$ python -q
>>> import numpy as np
>>> from numpy import linalg as LA
>>> np.set_printoptions(suppress=True, linewidth=100)
>>> X = np.loadtxt("run2.csv", delimiter=",")
>>> X
array([[ 3.3552, -0.8938, -0.1983],
       [-2.0425,  0.5442, -1.3077],
       [ 1.6748, -2.8106, -2.3611],
       [ 0.1504,  1.733 , -2.3819]])
>>> rng = np.random.default_rng(56970)
>>> lab = rng.permutation(3)
>>> M2 = X[:, lab] * rng.choice([-1, 1], 3)
>>> M2
array([[-3.3552, -0.1983,  0.8938],
       [ 2.0425, -1.3077, -0.5442],
       [-1.6748, -2.3611,  2.8106],
       [-0.1504, -2.3819, -1.733 ]])
>>> U, _, vt = LA.svd(X.T @ M2)
>>> lab
array([0, 2, 1])
>>> np.round(U @ vt, 4) + 0
array([[-1.,  0.,  0.],
       [ 0.,  0., -1.],
       [ 0.,  1.,  0.]])
>>> Q, Rm = LA.qr(X)
>>> np.trace(Q @ Q.T)
np.float64(3.0)
>>> Rm.round(4)
array([[-4.2728,  2.0027,  0.5399],
       [ 0.    ,  2.8262,  0.3158],
       [ 0.    ,  0.    ,  3.5505]])
>>> Q.round(4)
array([[-0.7852,  0.2402,  0.0422],
       [ 0.478 , -0.1462, -0.428 ],
       [-0.392 , -0.7167, -0.5416],
       [-0.0352,  0.6381, -0.7223]])
>>> np.allclose(Rm.T @ Rm, X.T @ X)
True
>>> A = np.load("sample2.npy")
>>> A
array([[-3,  0,  0,  0,  0,  0],
       [ 0,  2,  0,  0,  0,  0],
       [ 0,  0, -2,  0,  0,  0],
       [ 0,  0,  0, -1,  0,  0],
       [ 0,  0,  0,  0,  0,  0],
       [ 0,  0,  0,  0,  0,  2]])
>>> U, sigma, vt = LA.svd(A)
>>> np.argmax(sigma[:-1] / (sigma[1:] + 1e-6)) + 1
np.int64(5)
>>> sigma
array([3., 2., 2., 2., 1., 0.])
>>> M2 = U[:, :5] @ np.diag(sigma[:5]) @ vt[:5]
>>> LA.matrix_rank(A, rtol=0.05)
np.int64(5)
>>> np.abs(A - M2).max()
np.float64(0.0)
